>>> import numpy as np
>>> import numpy.linalg as la
>>> np.set_printoptions(precision=3, suppress=True, linewidth=140, sign=" ")
>>> M = -3 * np.eye(4) + np.ones((4, 4))
>>> M
array([[-2.,  1.,  1.,  1.],
       [ 1., -2.,  1.,  1.],
       [ 1.,  1., -2.,  1.],
       [ 1.,  1.,  1., -2.]])
>>> np.sort(np.abs(np.fft.fft(M[0]))), np.sort(la.svd(M, compute_uv=False))
(array([ 1.,  3.,  3.,  3.]), array([ 1.,  3.,  3.,  3.]))
>>> (M @ M)[0]
array([ 7., -2., -2., -2.])
>>> np.allclose(M @ M.T, M.T @ M)
True
>>> M @ np.ones(4)
array([ 1.,  1.,  1.,  1.])
>>> M @ (-1.0) ** np.arange(4)
array([-3.,  3., -3.,  3.])
>>> feats = np.load("case14.npy")
>>> print(feats)
[[ 0  1 -4  4  3  1]
 [-1  0  0 -3  1  2]
 [ 4  0  0  0  2 -1]
 [-4  3  0  0  0  0]
 [-3 -1 -2  0  0 -1]
 [-1 -2  1  0  1  0]]
>>> vec = np.array([-3, -5, 3, -2, 0, 5])
>>> np.round(la.eigvals(feats).real, 3) + 0
array([ 0.,  0.,  0.,  0.,  0.,  0.])
>>> O = la.solve(np.eye(6) - feats, np.eye(6) + feats)
>>> round(float(la.det(O)), 3)
1.0
>>> rng = np.random.default_rng(2460)
>>> lab = rng.permutation(6)
>>> M2 = feats[:, lab] * rng.choice([-1, 1], 6)
>>> print(M2)
[[ 1  4  0  1  4  3]
 [ 2  0  1  0 -3  1]
 [-1  0 -4  0  0  2]
 [ 0  0  4  3  0  0]
 [-1  2  3 -1  0  0]
 [ 0 -1  1 -2  0  1]]
>>> left, _, Vt = la.svd(feats.T @ M2)
>>> print(lab)
[ 5  2  0  1  3  4]
>>> G = feats.T @ feats
>>> la.svd(feats, compute_uv=False) ** 2
array([ 46.621,  46.621,  12.627,  12.627,   3.753,   3.753])
>>> (feats @ feats.T).shape
(6, 6)
>>> A = np.load("w.npy")
>>> A
array([[ 6,  0,  0,  0,  0],
       [ 0,  7,  0,  0,  0],
       [ 0,  0,  9,  0,  0],
       [ 0,  0,  0,  2,  0],
       [ 0,  0,  0,  0,  9]])
>>> # symmetric, so the eigenvalues are real
>>> vec = np.ones(5)
>>> for _ in range(6):
...     vec = A @ vec
...     vec /= la.norm(vec)
...     print(round(vec @ A @ vec, 3))
... 
8.068
8.477
8.694
8.823
8.898
8.941
>>> print(np.round(la.eigvalsh(A)[-1], 3))
9.0
>>> vec.round(3) + 0
array([ 0.061,  0.154,  0.697,  0.   ,  0.697])
>>> M2 = la.inv(A)
>>> print(np.round(la.slogdet(A)[0], 3))
1.0
>>> A @ M2
array([[ 1.,  0.,  0.,  0.,  0.],
       [ 0.,  1.,  0.,  0.,  0.],
       [ 0.,  0.,  1.,  0.,  0.],
       [ 0.,  0.,  0.,  1.,  0.],
       [ 0.,  0.,  0.,  0.,  1.]])
>>> print(np.allclose(M2, A.T))
False
>>> (np.abs(M2) > 1e-9).astype(int)
array([[ 1,  0,  0,  0,  0],
       [ 0,  1,  0,  0,  0],
       [ 0,  0,  1,  0,  0],
       [ 0,  0,  0,  1,  0],
       [ 0,  0,  0,  0,  1]])
>>> la.det(A) * M2
array([[ 1134.,     0.,     0.,     0.,     0.],
       [    0.,   972.,     0.,     0.,     0.],
       [    0.,     0.,   756.,     0.,     0.],
       [    0.,     0.,     0.,  3402.,     0.],
       [    0.,     0.,     0.,     0.,   756.]])
>>> round(float(la.cond(A)), 3)
4.5
>>> hat = np.triu(np.array([[3, 2, 4, 2, -5],
...     [3, 2, -3, 1, -2],
...     [3, -2, 2, 2, 0],
...     [-2, 4, -1, 1, 1],
...     [2, 5, -3, -4, 4]]), 1) + np.eye(5)
>>> M2 = hat @ A @ la.inv(hat)
>>> la.matrix_rank(M2)
np.int64(5)
>>> np.trace(M2), np.trace(A)
(np.float64(33.0), np.int64(33))
>>> np.poly(M2)
array([    1.,   -33.,   419., -2523.,  7020., -6804.])
>>> hat @ A - A @ hat
array([[  0.,   2.,  12.,  -8., -15.],
       [  0.,   0.,  -6.,  -5.,  -4.],
       [  0.,   0.,   0., -14.,   0.],
       [  0.,   0.,   0.,   0.,   7.],
       [  0.,   0.,   0.,   0.,   0.]])
>>> A @ A.T
array([[ 36,   0,   0,   0,   0],
       [  0,  49,   0,   0,   0],
       [  0,   0,  81,   0,   0],
       [  0,   0,   0,   4,   0],
       [  0,   0,   0,   0,  81]])
>>> print(la.pinv(A))
[[ 0.167  0.     0.     0.     0.   ]
 [ 0.     0.143  0.     0.     0.   ]
 [ 0.     0.     0.111  0.     0.   ]
 [ 0.     0.     0.     0.5    0.   ]
 [ 0.     0.     0.     0.     0.111]]
>>> la.norm(A, axis=0)
array([ 6.,  7.,  9.,  2.,  9.])
>>> W0 = np.array([[25, 5, 10, 0, 40],
...     [5, 1, 2, 0, 8],
...     [10, 2, 4, 0, 16],
...     [0, 0, 0, 0, 0],
...     [40, 8, 16, 0, 64]])
>>> # 2 blocks once reordered
>>> vals, V = la.eigh(W0)
>>> vec = np.array([-7, 6, 9, -2, 9])
>>> np.round(la.eigvalsh(W0[1:, 1:]), 3) + 0
array([  0.,   0.,   0.,  69.])
>>> round(float(vec @ W0 @ vec / (vec @ vec)), 3), np.round(vals[0], 3), vals[-1]
(14.825, np.float64(-0.0), np.float64(94.0))
>>> vec @ W0 @ vec
np.int64(3721)
>>> V * np.abs(vals) @ V.T
array([[ 25.,   5.,  10.,   0.,  40.],
       [  5.,   1.,   2.,   0.,   8.],
       [ 10.,   2.,   4.,   0.,  16.],
       [  0.,   0.,   0.,   0.,   0.],
       [ 40.,   8.,  16.,   0.,  64.]])
>>> (np.sign(V[:, -1].round(6)) == np.sign(V[0, -1].round(6))).astype(int)
array([ 1,  1,  1,  0,  1])
